$ ipython --no-banner

In [1]: import numpy as np

In [2]: from numpy import linalg as LA

In [3]: np.set_printoptions(suppress=True, linewidth=100)

In [4]: def tidy(a):
   ...:     return np.round(a, 2) + 0
   ...: 

In [5]: feats = np.load("m.npy")

In [6]: print(feats)
[[ 6  0  0  0]
 [ 0 -3  0  0]
 [ 0  0 -9  0]
 [ 0  0  0  7]]

In [7]: print(tidy(LA.det(feats)))
1134.0

In [8]: print(np.flatnonzero(LA.matrix_power((feats != 0) + (feats.T != 0) + np.eye(4), 4)[2]))
[2]

In [9]: print(tidy(np.sort(LA.eigvals(feats).real)))
[-9. -3.  6.  7.]

In [10]: K = np.load("case2.npy")

In [11]: print(K)
[[ 5.  1.  0.]
 [ 0. -2.  2.]
 [ 0.  1. -1.]]

In [12]: ang = np.radians(112)

In [13]: Rm = np.eye(3)

In [14]: Rm[0, 0] = Rm[2, 2] = np.cos(ang)

In [15]: Rm[0, 2], Rm[2, 0] = -np.sin(ang), np.sin(ang)

In [16]: print(tidy(Rm))
[[-0.37  0.   -0.93]
 [ 0.    1.    0.  ]
 [ 0.93  0.   -0.37]]

In [17]: out = K @ Rm.T

In [18]: print(np.allclose(K @ K.T, out @ out.T))
True

In [19]: print(np.allclose(LA.norm(K, axis=1), LA.norm(out, axis=1)))
True

In [20]: print(tidy(LA.det(Rm)), tidy(np.trace(Rm)))
1.0 0.25

In [21]: print(tidy(LA.svd(K, compute_uv=False)), tidy(LA.svd(out, compute_uv=False)))
[5.13 3.11 0.  ] [5.13 3.11 0.  ]

In [22]: print(tidy(np.abs(out - K).max(axis=0)))
[6.87 0.   4.64]

In [23]: print(tidy(np.abs(LA.eigvals(Rm)).max()))
1.0

In [24]: print(np.allclose(Rm, Rm.T))
False

In [25]: print(tidy(np.trace(Rm)))
0.25

In [26]: print(tidy(np.sort(np.abs(LA.eigvals(Rm)))))
[1. 1. 1.]

In [27]: print(tidy(LA.matrix_power(Rm, 3)))
[[ 0.91  0.    0.41]
 [ 0.    1.    0.  ]
 [-0.41  0.    0.91]]

In [28]: left, s, Vt = LA.svd(K)

In [29]: vecs = Vt[:(s > 1e-8).sum()]

In [30]: rng = np.random.default_rng(853)

In [31]: x0 = K[0] + -2 * K[1] + rng.integers(2) * np.eye(3)[0]

In [32]: print(x0)
[ 5.  5. -4.]

In [33]: print(tidy(np.diag(vecs.T @ vecs)))
[0.98 0.51 0.51]

In [34]: print(tidy(vecs.T @ vecs))
[[ 0.98  0.1   0.1 ]
 [ 0.1   0.51 -0.49]
 [ 0.1  -0.49  0.51]]

In [35]: w, vecs = LA.eigvalsh(feats)
ValueError: too many values to unpack (expected 2)


In [36]: w, vecs = LA.eigh(feats)

In [37]: print(np.abs(vecs[:, -1]).round(6).argmax())
3

In [38]: print(vecs @ np.diag(w) @ vecs.T)
[[ 6.  0.  0.  0.]
 [ 0. -3.  0.  0.]
 [ 0.  0. -9.  0.]
 [ 0.  0.  0.  7.]]

In [39]: print(tidy(LA.svd(feats, compute_uv=False)))
[9. 7. 6. 3.]

In [40]: print((w > 1e-8).sum(), (w < -1e-8).sum())
2 2

In [41]: print(tidy(LA.eigvalsh(feats + 5 * np.eye(4))))
[-4.  2. 11. 12.]

In [42]: print(vecs.T @ vecs)
[[1. 0. 0. 0.]
 [0. 1. 0. 0.]
 [0. 0. 1. 0.]
 [0. 0. 0. 1.]]

In [43]: left, s, Vt = LA.svd(K)

In [44]: print(np.argmax(s[:-1] / (s[1:] + 1e-6)) + 1)
2

In [45]: out = left[:, :2] @ np.diag(s[:2]) @ Vt[:2]

In [46]: print(tidy(LA.norm(K - out) / LA.norm(K)))
0.0

In [47]: print(LA.matrix_rank(out))
2

In [48]: print(LA.matrix_rank(K, rtol=0.05))
2

In [49]: print(tidy(np.abs(K - out).max()))
0.0

In [50]: print(tidy(LA.norm(K - out, 2)), tidy(s[2]))
0.0 0.0

In [51]: m1 = np.load("x.npy")

In [52]: print(m1)
[[1. 0. 0. 0.]
 [0. 1. 0. 0.]
 [0. 2. 2. 1.]
 [0. 1. 2. 0.]]

In [53]: out = m1[0, 0] * m1[1:] - np.outer(m1[1:, 0], m1[0])

In [54]: print(out)
[[0. 1. 0. 0.]
 [0. 2. 2. 1.]
 [0. 1. 2. 0.]]

In [55]: print(m1[:, 0] / m1[0, 0])
[1. 0. 0. 0.]

In [56]: W0 = np.array([[0, 0, 1, 1], [0, 0, 0, 0], [1, 0, 0, 1], [1, 0, 1, 0]])

In [57]: print(W0)
[[0 0 1 1]
 [0 0 0 0]
 [1 0 0 1]
 [1 0 1 0]]

In [58]: left, s, Vt = LA.svd(W0)

In [59]: vecs = Vt[:(s > 1e-8).sum()]

In [60]: x0 = W0[0] + 4 * W0[3] + rng.integers(2) * np.eye(4)[0]

In [61]: print(x0)
[5. 0. 5. 1.]

In [62]: print(tidy(vecs.T @ vecs))
[[1. 0. 0. 0.]
 [0. 0. 0. 0.]
 [0. 0. 1. 0.]
 [0. 0. 0. 1.]]

In [63]: print(np.allclose(vecs.T @ vecs @ x0, x0))
True

In [64]: print(LA.matrix_rank(np.vstack([W0, x0])))
3

In [65]: print(tidy(np.diag(vecs.T @ vecs)))
[1. 0. 1. 1.]

In [66]: print([round(float(LA.det(W0[:i, :i])), 2) + 0 for i in range(1, 5)])
[0.0, 0.0, 0.0, 0.0]

In [67]: w, vecs = LA.eigh(W0)

In [68]: x0 = np.array([0, 0, 2, 0])

In [69]: print((np.sign(vecs[:, -1].round(6)) == np.sign(vecs[0, -1].round(6))).astype(int))
[1 0 1 1]

In [70]: print(np.abs(W0).sum(axis=1).max(), np.abs(w).max())
2 2.0

In [71]: print(W0.reshape(-1, 2))
[[0 0]
 [1 1]
 [0 0]
 [0 0]
 [1 0]
 [0 1]
 [1 0]
 [1 0]]

In [72]: blk = W0.reshape(4, 2, -1)

In [73]: print(blk[:, 0])
[[0 0]
 [0 0]
 [1 0]
 [1 0]]

In [74]: print(blk.sum(axis=1))
[[1 1]
 [0 0]
 [1 1]
 [2 0]]

In [75]: A = np.loadtxt("out19.csv", delimiter=",")

In [76]: print(A)
[[5. 5. 4. 5.]
 [5. 5. 5. 4.]
 [4. 5. 5. 5.]
 [5. 4. 5. 5.]]

In [77]: blk = np.stack([A, -2 * A, A[::-1]])

In [78]: print(LA.matrix_rank(blk))
[4 4 4]

In [79]: print(blk.shape)
(3, 4, 4)

In [80]: print(LA.matrix_rank(blk.reshape(3, -1)))
2

In [81]: print(tidy(LA.det(blk)))
[ -19. -304.  -19.]

In [82]: w, vecs = LA.eig(A)

In [83]: print(tidy(np.sort(LA.eigvals(LA.inv(A)))))
[-1.    0.05  1.    1.  ]

In [84]: print(tidy(np.sort(LA.eigvals(A.T))))
[-1.  1.  1. 19.]

In [85]: w, vecs = LA.eigh(A)

In [86]: x0 = np.array([2, 4, 1, 3])

In [87]: print(tidy(x0 @ A @ x0 / (x0 @ x0)), tidy(w[0]), tidy(w[-1]))
15.73 -1.0 19.0

In [88]: print(tidy(vecs * np.abs(w) @ vecs.T))
[[5.5 4.5 4.5 4.5]
 [4.5 5.5 4.5 4.5]
 [4.5 4.5 5.5 4.5]
 [4.5 4.5 4.5 5.5]]

In [89]: print((np.sign(vecs[:, -1].round(6)) == np.sign(vecs[0, -1].round(6))).astype(int))
[1 1 1 1]

In [90]: print(tidy(LA.eigvalsh(A[1:, 1:])))
[-0.35  1.   14.35]

In [91]: print(np.abs(A).sum(axis=1).max(), tidy(np.abs(w).max()))
19.0 19.0

In [92]: M = np.loadtxt("test12.csv", delimiter=",")

In [93]: print(M)
[[0. 0. 0. 0.]
 [0. 0. 0. 1.]
 [0. 0. 0. 0.]
 [0. 1. 0. 0.]]

In [94]: print(tidy(LA.norm(M, "nuc")))
2.0

In [95]: print(tidy(LA.norm(M[0] - M[3])))
1.0

In [96]: print(M[0] @ M[3])
0.0

In [97]: print(tidy(LA.norm(M, axis=1)))
[0. 1. 0. 1.]

In [98]: print(tidy(LA.norm(M, 2)))
1.0

In [99]: print(tidy(LA.norm(M, axis=0)))
[0. 1. 0. 1.]

In [100]: print(tidy(LA.norm(M[0], 1)), tidy(LA.norm(M[0], np.inf)))
0.0 0.0

In [101]: LA.norm(M, axis=2)
AxisError: axis 2 is out of bounds for array of dimension 2


In [102]: hat = np.triu(np.array([[1, 1, 2, -2], [2, -2, -2, 3], [3, 0, -3, -1], [-2, -2, 2, 1]]), 1) + np.eye(4)

In [103]: out = hat @ m1 @ LA.inv(hat)

In [104]: print(LA.matrix_rank(out))
4

In [105]: print(hat @ m1 - m1 @ hat)
[[ 0.  2. -2.  4.]
 [ 0. -1.  4. -5.]
 [ 0. -1.  2. -4.]
 [ 0.  0.  2. -1.]]

In [106]: print(tidy(LA.det(out)))
-2.0

In [107]: mat = np.load("arr.npy")

In [108]: print(mat)
[[ 5  5  5]
 [ 5 10 10]
 [ 5 10 15]]

In [109]: W1 = np.array([[-1, 0, 0, -1, 1, 1], [-1, 0, 1, -2, -2, 1], [-1, -2, 1, 1, 0, -2]])

In [110]: beta = np.array([-1, 0, -3, -3, 1, 2])

In [111]: H = np.maximum(mat @ W1 + beta, 0)

In [112]: print(LA.matrix_rank(H))
2

In [113]: print((H > 0).astype(int))
[[0 0 1 0 0 1]
 [0 0 1 0 0 0]
 [0 0 1 0 0 0]]

In [114]: print(H)
[[ 0  0  7  0  0  2]
 [ 0  0 17  0  0  0]
 [ 0  0 22  0  0  0]]

In [115]: W2 = np.array([[3, 1], [1, 0], [0, 0], [3, 2], [3, 2], [1, 1]])

In [116]: print(H @ W2)
[[2 2]
 [0 0]
 [0 0]]

In [117]: print(W1 @ W2)
[[ -2   0]
 [-14  -8]
 [ -4  -1]]

In [118]: w, vecs = LA.eig(mat)

In [119]: print(tidy(mat @ vecs[:, 0] - w[0] * vecs[:, 0]))
[0. 0. 0.]

In [120]: print(tidy(np.sort(LA.eigvals(LA.inv(mat)))))
[0.04 0.31 0.65]

In [121]: Q, Rm = LA.qr(mat)

In [122]: print(tidy(np.abs(np.diag(Rm))))
[8.66 4.08 3.54]

In [123]: print(np.allclose(Rm.T @ Rm, mat.T @ mat))
True

In [124]: print(tidy(abs(Rm[0, 0])), tidy(LA.norm(mat[:, 0])))
8.66 8.66

In [125]: print(Q.shape, Rm.shape)
(3, 3) (3, 3)

In [126]: print(tidy(Rm))
[[ -8.66 -14.43 -17.32]
 [  0.    -4.08  -6.12]
 [  0.     0.     3.54]]

In [127]: labels = rng.permutation(3)

In [128]: print(labels)
[2 1 0]

In [129]: out = mat[labels][:, labels]

In [130]: print(tidy(np.sort(np.abs(LA.eigvals(out)))))
[ 1.54  3.22 25.24]

In [131]: print(tidy(LA.det(out)), tidy(LA.det(mat[labels])))
125.0 -125.0

In [132]: print(np.allclose(out, mat))
False

In [133]: w, vecs = LA.eigh(mat)

In [134]: print((w > 1e-8).sum(), (w < -1e-8).sum())
3 0

In [135]: print(np.abs(vecs[:, -1]).round(6).argmax())
2

In [136]: print(tidy(w))
[ 1.54  3.22 25.24]

In [137]: X = np.triu(rng.random((3, 3)) < 0.8, 1).astype(int)

In [138]: X = X + X.T

In [139]: print(X)
[[0 1 1]
 [1 0 1]
 [1 1 0]]

In [140]: out = LA.invert(X)
AttributeError: module 'numpy.linalg' has no attribute 'invert'


In [141]: out = LA.inv(X)

In [142]: print(tidy(LA.det(X) * LA.det(out)))
1.0

In [143]: print(out)
[[-0.5  0.5  0.5]
 [ 0.5 -0.5  0.5]
 [ 0.5  0.5 -0.5]]

In [144]: print(tidy(LA.det(X) * out))
[[-1.  1.  1.]
 [ 1. -1.  1.]
 [ 1.  1. -1.]]

In [145]: print(tidy(LA.cond(X)))
2.0

In [146]: w, vecs = LA.eigh(X)

In [147]: x0 = np.array([1, 0, 1])

In [148]: print(x0 @ X @ x0 / (x0 @ x0), tidy(w[0]), tidy(w[-1]))
1.0 -1.0 2.0

In [149]: print(x0 @ X @ x0)
2

In [150]: print((np.sign(vecs[:, -1].round(6)) == np.sign(vecs[0, -1].round(6))).astype(int))
[1 1 1]
